% ipython --no-banner

In [1]: import numpy as np

In [2]: np.set_printoptions(precision=3, suppress=True, linewidth=200, floatmode="fixed")

In [3]: E = np.load("test9.npy")

In [4]: print(E)
[[ 3.939  0.076  1.423]
 [ 1.105 -0.063 -0.725]
 [10.867 -0.082 -1.774]
 [-0.523  0.216 -0.291]
 [ 5.519 -0.147 -0.930]
 [ 3.724 -0.323 -0.176]
 [ 2.468 -0.208  0.540]
 [ 4.638  0.157 -1.157]
 [ 7.762  0.278  0.473]
 [-2.975  0.124  1.458]
 [-5.244  0.100  0.991]
 [-1.376  0.203  0.786]
 [-2.440 -0.257  0.650]
 [ 3.421 -0.132 -0.290]
 [-0.634 -0.466 -0.466]
 [ 3.527 -0.120 -1.679]
 [11.977 -0.256  0.833]
 [ 2.635  0.133 -1.155]
 [ 1.469  0.062  0.541]
 [ 0.931 -0.207 -1.177]]

In [5]: # column 0 dominates

In [6]: Ac = E - E.mean(axis=0)

In [7]: V = np.linalg.svd(Ac)[2][:1]

In [8]: B = Ac - Ac @ V.T @ V

In [9]: print(np.round(np.diag(V.T @ V), 3) + 0)
[0.994 0.000 0.006]

In [10]: print((Ac @ V.T).std(axis=0))
[4.258]

In [11]: print(B.std(axis=0))
[0.073 0.199 0.922]

In [12]: print(np.linalg.norm(B, axis=1).round(6).argmax())
16

In [13]: dist = np.linalg.norm(E[:, None] - E[None], axis=-1)

In [14]: print(dist.shape)
(20, 20)

In [15]: print(np.flatnonzero(dist[17] < dist.mean() / 2))
[ 1  5  6  7 13 15 17 18 19]

In [16]: print(dist.mean(axis=1).argmax())
16

In [17]: x0 = np.array([2, -2, -1])

In [18]: target = E @ x0

In [19]: try:
    ...:     np.linalg.solve(E, target)
    ...: except np.linalg.LinAlgError as e:
    ...:     print(e)
    ...: 
Last 2 dimensions of the array must be square

In [20]: print(np.linalg.lstsq(E, target)[0])
[ 2.000 -2.000 -1.000]

In [21]: rng = np.random.default_rng(610)

In [22]: target = target + 0.05 * rng.normal(size=20)

In [23]: print(target)
[  6.402   3.096  23.684  -1.171  12.267   8.308   4.767  10.085  14.449  -7.702 -11.703  -3.948  -5.106   7.393   0.220   9.000  23.600   6.205   2.274   3.450]

In [24]: b, *_ = np.linalg.lstsq(E, target)

In [25]: print(round(float(np.linalg.norm(target - E @ b)), 3))
0.194

In [26]: print(b)
[ 2.000 -2.024 -1.012]

In [27]: print(b.round())
[ 2.000 -2.000 -1.000]
